$ python -q
>>> import numpy as np
>>> np.set_printoptions(suppress=True, linewidth=100)
>>> W0 = np.load("arr.npy")
>>> W0.round(2)
array([[ 1.  ,  0.  ,  0.  ,  0.  ,  0.  ],
       [ 0.  , -0.5 , -0.87,  0.  ,  0.  ],
       [ 0.  ,  0.87, -0.5 ,  0.  ,  0.  ],
       [ 0.  ,  0.  ,  0.  ,  1.  ,  0.  ],
       [ 0.  ,  0.  ,  0.  ,  0.  ,  1.  ]])
>>> # columns are unit length and at right angles
>>> x0 = np.array([-1, 3, -1, 1, 2])
>>> target = W0 @ x0
>>> c, lr = np.zeros(5), 1 / np.linalg.norm(W0, 2) ** 2
>>> for i in range(3):
...     c -= lr * W0.T @ (W0 @ c - target)
...     if i % 1 == 0: print(i, round(np.linalg.norm(W0 @ c - target), 2))
... 
0 0.0
1 0.0
2 0.0
>>> np.round(np.linalg.cond(W0), 2)
np.float64(1.0)
>>> q, r_ = np.linalg.qr(W0)
>>> np.trace(q @ q.T)
np.float64(5.0)
>>> q.round(2)
array([[ 1.  ,  0.  ,  0.  ,  0.  ,  0.  ],
       [-0.  , -0.5 ,  0.87,  0.  ,  0.  ],
       [-0.  ,  0.87,  0.5 ,  0.  ,  0.  ],
       [-0.  ,  0.  , -0.  ,  1.  ,  0.  ],
       [-0.  ,  0.  , -0.  , -0.  ,  1.  ]])
>>> np.allclose(r_.T @ r_, W0.T @ W0)
True
>>> r_.round(2) + 0
array([[ 1.,  0.,  0.,  0.,  0.],
       [ 0.,  1.,  0.,  0.,  0.],
       [ 0.,  0., -1.,  0.,  0.],
       [ 0.,  0.,  0.,  1.,  0.],
       [ 0.,  0.,  0.,  0.,  1.]])
>>> np.round(q.T @ q, 2) + 0
array([[1., 0., 0., 0., 0.],
       [0., 1., 0., 0., 0.],
       [0., 0., 1., 0., 0.],
       [0., 0., 0., 1., 0.],
       [0., 0., 0., 0., 1.]])
>>> np.round(W0 @ W0.T, 2) + 0
array([[1., 0., 0., 0., 0.],
       [0., 1., 0., 0., 0.],
       [0., 0., 1., 0., 0.],
       [0., 0., 0., 1., 0.],
       [0., 0., 0., 0., 1.]])
>>> B = np.linalg.inv(W0)
>>> np.round(np.linalg.det(W0) * np.linalg.det(B), 2)
np.float64(1.0)
>>> np.round(np.linalg.det(W0) * B, 2)
array([[ 1.  ,  0.  ,  0.  ,  0.  ,  0.  ],
       [ 0.  , -0.5 ,  0.87,  0.  ,  0.  ],
       [-0.  , -0.87, -0.5 , -0.  , -0.  ],
       [ 0.  ,  0.  ,  0.  ,  1.  ,  0.  ],
       [ 0.  ,  0.  ,  0.  ,  0.  ,  1.  ]])
>>> (W0 != 0).astype(int)
array([[1, 0, 0, 0, 0],
       [0, 1, 1, 0, 0],
       [0, 1, 1, 0, 0],
       [0, 0, 0, 1, 0],
       [0, 0, 0, 0, 1]])
>>> np.flatnonzero(np.linalg.matrix_power((W0 != 0) + (W0.T != 0) + np.eye(5), 5)[2])
array([1, 2])
>>> np.round(np.sort(np.linalg.eigvals(W0).real), 2)
array([-0.5, -0.5,  1. ,  1. ,  1. ])
>>> round(np.linalg.det(W0), 2)
np.float64(1.0)
>>> m1 = np.array([[-4, 3, 5, 2, 1, 1, 1, -5],
...     [2, 0, 4, 1, -3, 4, 5, -3],
...     [2, -5, 5, 2, -2, -4, 5, -4],
...     [5, -1, -2, 0, 0, -5, 0, 1],
...     [4, -3, -2, -1, 5, 0, -4, -5],
...     [-3, 5, -2, 1, -5, -2, 0, -4],
...     [4, 2, 3, -3, -3, -3, 5, -2],
...     [3, 3, -1, 3, 4, -2, -2, 1]])
>>> m1
array([[-4,  3,  5,  2,  1,  1,  1, -5],
       [ 2,  0,  4,  1, -3,  4,  5, -3],
       [ 2, -5,  5,  2, -2, -4,  5, -4],
       [ 5, -1, -2,  0,  0, -5,  0,  1],
       [ 4, -3, -2, -1,  5,  0, -4, -5],
       [-3,  5, -2,  1, -5, -2,  0, -4],
       [ 4,  2,  3, -3, -3, -3,  5, -2],
       [ 3,  3, -1,  3,  4, -2, -2,  1]])
>>> [round(float(x), 2) for x in np.linalg.svd(m1, compute_uv=False)[:3]]
[15.26, 12.45, 9.74]
>>> np.round(np.abs(np.linalg.svd(m1)[2][-1]), 2) + 0
array([0.22, 0.  , 0.52, 0.01, 0.43, 0.01, 0.7 , 0.11])
>>> arr = np.array([[4, -3, 2, 2, 1, 5, 3, 4],
...     [-3, 4, -3, 2, 2, 1, 5, 3],
...     [2, -3, 4, -3, 2, 2, 1, 5],
...     [2, 2, -3, 4, -3, 2, 2, 1],
...     [1, 2, 2, -3, 4, -3, 2, 2],
...     [5, 1, 2, 2, -3, 4, -3, 2],
...     [3, 5, 1, 2, 2, -3, 4, -3],
...     [4, 3, 5, 1, 2, 2, -3, 4]])
>>> # symmetric, so the eigenvalues are real
>>> ev, V = np.linalg.eigh(arr)
>>> x0 = np.array([4, 4, 1, 1, 3, 5, 0, 4])
>>> (np.sign(V[:, -1].round(6)) == np.sign(V[0, -1].round(6))).astype(int)
array([1, 0, 1, 1, 1, 1, 0, 1])
>>> x0 @ arr @ x0
np.int64(914)
>>> B = arr / np.sqrt((arr ** 2).mean(axis=1, keepdims=True))
>>> B[6].round(2)
array([ 0.97,  1.61,  0.32,  0.64,  0.64, -0.97,  1.29, -0.97])
>>> np.linalg.matrix_rank(arr - arr.mean(axis=1, keepdims=True))
np.int64(7)
>>> X = np.loadtxt("case3.csv", delimiter=",")
>>> X
array([[  0.,   6.,   4.,   3.,   0.,   4.],
       [  8.,  11.,   7.,   5.,   4.,   8.],
       [ 11.,  14.,  12.,  12.,   8.,  17.],
       [ 12.,  17.,  21.,  16.,  10.,  17.],
       [ 12.,  18.,  28.,  23.,  13.,  18.],
       [ 15.,  18.,  35.,  32.,  22.,  18.],
       [ 17.,  21.,  44.,  36.,  27.,  18.],
       [ 21.,  22.,  44.,  44.,  34.,  25.],
       [ 29.,  24.,  51.,  50.,  42.,  30.],
       [ 31.,  26.,  51.,  52.,  45.,  37.],
       [ 32.,  31.,  51.,  56.,  49.,  42.],
       [ 32.,  39.,  52.,  56.,  53.,  47.],
       [ 32.,  44.,  52.,  57.,  54.,  53.],
       [ 41.,  45.,  53.,  63.,  57.,  54.],
       [ 41.,  53.,  54.,  64.,  66.,  58.],
       [ 48.,  57.,  60.,  72.,  68.,  58.],
       [ 56.,  65.,  69.,  81.,  77.,  67.],
       [ 64.,  67.,  71.,  83.,  83.,  68.],
       [ 65.,  67.,  76.,  91.,  92.,  75.],
       [ 70.,  68.,  81.,  97.,  96.,  84.],
       [ 78.,  75.,  90.,  98., 100.,  88.],
       [ 86.,  83.,  93., 102., 102.,  95.],
       [ 91.,  91., 102., 108., 108.,  95.],
       [100.,  94., 104., 111., 113., 100.],
       [107.,  97., 111., 114., 121., 103.],
       [109., 104., 112., 116., 129., 108.],
       [115., 112., 113., 122., 133., 108.],
       [115., 112., 117., 130., 137., 111.],
       [120., 119., 118., 138., 137., 120.],
       [123., 123., 124., 143., 146., 121.],
       [127., 124., 126., 147., 153., 125.],
       [132., 124., 127., 147., 162., 127.]])
>>> x0 = np.array([0, 1, 2, 5, 8, 5])
>>> target = X @ x0
>>> c, lr = np.zeros(6), 1 / np.linalg.norm(X, 2) ** 2
>>> for i in range(4):
...     c -= lr * X.T @ (X @ c - target)
...     if i % 1 == 0: print(i, round(np.linalg.norm(X @ c - target), 2))
... 
0 177.88
1 177.68
2 177.49
3 177.29
>>> c.round(2)
array([3.35, 3.32, 3.64, 4.06, 4.14, 3.5 ])
>>> T = np.stack([X, 2 * X, X[::-1]])
>>> (T @ X.T).shape
(3, 32, 32)
>>> B = np.array([[-3, -9, 7, -5, 0],
...     [-1, -4, -4, -4, 2],
...     [-8, -9, -6, 2, -1],
...     [0, -8, -3, 0, 0],
...     [-1, 6, 3, -9, 7]])
>>> K = B + B.T
>>> K
array([[ -6, -10,  -1,  -5,  -1],
       [-10,  -8, -13, -12,   8],
       [ -1, -13, -12,  -1,   2],
       [ -5, -12,  -1,   0,  -9],
       [ -1,   8,   2,  -9,  14]])
>>> ev, V = np.linalg.eigh(K)
>>> x0 = np.array([-1, 2, 2, 3, -5])
>>> np.round(np.linalg.eigvalsh(K[1:, 1:]), 2)
array([-26.62,  -6.38,   3.1 ,  23.9 ])
>>> round(x0 @ K @ x0 / (x0 @ x0), 2), round(ev[0], 2), round(ev[-1], 2)
(np.float64(3.21), np.float64(-30.2), np.float64(24.1))
>>> ev, V = np.linalg.eigh(K)
>>> round(ev.sum(), 2), np.trace(K)
(np.float64(-12.0), np.int64(-12))
>>> np.unique(ev.round(6) + 0, return_counts=True)[1]
array([1, 1, 1, 1, 1])
>>> (ev > 1e-8).sum(), (ev < -1e-8).sum()
(np.int64(2), np.int64(3))
>>> np.round(np.linalg.svd(K, compute_uv=False), 2)
array([30.2 , 24.1 , 10.29,  4.61,  0.23])
>>> ev, V = np.linalg.eig(K)
>>> np.round(np.sort(np.linalg.eigvals(K @ K)), 2)
array([  0.05,  21.23, 105.85, 580.96, 911.91])
>>> np.round(np.prod(ev), 2)
np.float64(-7766.0)
>>> B = np.array([[-1, -2, 2, -2, -1, -1, -1, 0],
...     [2, 2, 1, 1, 1, -2, 2, 1],
...     [1, 0, 0, 2, 0, 2, 0, 0],
...     [0, 1, -1, 1, 1, 1, -2, 2],
...     [-1, 2, 0, 2, 0, -2, 0, 2],
...     [2, -2, -2, -2, 0, 1, 2, -2],
...     [-1, 0, -2, -2, 2, -1, 0, 2],
...     [1, 1, -1, -2, 0, -1, 1, -2]])
>>> E = np.triu(B)
>>> E
array([[-1, -2,  2, -2, -1, -1, -1,  0],
       [ 0,  2,  1,  1,  1, -2,  2,  1],
       [ 0,  0,  0,  2,  0,  2,  0,  0],
       [ 0,  0,  0,  1,  1,  1, -2,  2],
       [ 0,  0,  0,  0,  0, -2,  0,  2],
       [ 0,  0,  0,  0,  0,  1,  2, -2],
       [ 0,  0,  0,  0,  0,  0,  0,  2],
       [ 0,  0,  0,  0,  0,  0,  0, -2]])
>>> # looks like rank 7
>>> try:
...     np.linalg.inv(E)
... except np.linalg.LinAlgError as e:
...     print(e)
... 
Singular matrix
>>> np.allclose(E[:-1].T @ np.linalg.lstsq(E[:-1].T, E[-1])[0], E[-1])
True
>>> np.linalg.lstsq(E[:-1].T, E[-1])[2]
np.int32(7)
>>> np.round(E @ np.linalg.pinv(E) @ E, 2) + 0
array([[-1., -2.,  2., -2., -1., -1., -1.,  0.],
       [ 0.,  2.,  1.,  1.,  1., -2.,  2.,  1.],
       [ 0.,  0.,  0.,  2.,  0.,  2.,  0.,  0.],
       [ 0.,  0.,  0.,  1.,  1.,  1., -2.,  2.],
       [ 0.,  0.,  0.,  0.,  0., -2.,  0.,  2.],
       [ 0.,  0.,  0.,  0.,  0.,  1.,  2., -2.],
       [ 0.,  0.,  0.,  0.,  0.,  0.,  0.,  2.],
       [ 0.,  0.,  0.,  0.,  0.,  0.,  0., -2.]])
>>> np.unique(E.round(6), axis=0).shape
(8, 8)
>>> np.abs(np.diag(np.linalg.qr(E)[1])) > 1e-9
array([ True,  True, False,  True, False,  True, False,  True])
>>> rk = np.linalg.matrix_rank(E)
>>> rk
np.int64(7)
>>> ns = np.linalg.svd(E)[2][rk:].T
>>> ns.shape
(8, 1)
>>> U, sig, vt = np.linalg.svd(E)
>>> V = vt[:(sig > 1e-8).sum()]
>>> rng = np.random.default_rng(5797)
>>> x0 = E[2] + 4 * E[6] + rng.integers(2) * np.eye(8)[6]
>>> x0
array([0., 0., 0., 2., 0., 2., 0., 8.])
>>> np.round(np.diag(V.T @ V), 2)
array([0.12, 0.98, 0.9 , 1.  , 1.  , 1.  , 1.  , 1.  ])
>>> np.linalg.matrix_rank(np.vstack([E, x0]))
np.int64(7)
>>> np.allclose(V.T @ V @ x0, x0)
True
>>> B = E / np.sqrt((E ** 2).mean(axis=1, keepdims=True))
>>> np.linalg.matrix_rank(B) == np.linalg.matrix_rank(E)
np.True_
>>> np.round(np.linalg.norm(B, axis=1), 2)
array([2.83, 2.83, 2.83, 2.83, 2.83, 2.83, 2.83, 2.83])
>>> feats = np.load("data.npy")
>>> feats
array([[-4.,  0.,  0.],
       [ 0.,  5.,  0.],
       [ 0.,  3.,  1.]])
>>> # triangular: eigenvalues sit on the diagonal
>>> cov = feats.T @ feats
>>> (feats @ feats.T).shape
(3, 3)
>>> np.trace(cov), (feats ** 2).sum()
(np.float64(51.0), np.float64(51.0))
>>> np.round(np.linalg.svd(feats, compute_uv=False) ** 2, 2)
array([34.27, 16.  ,  0.73])
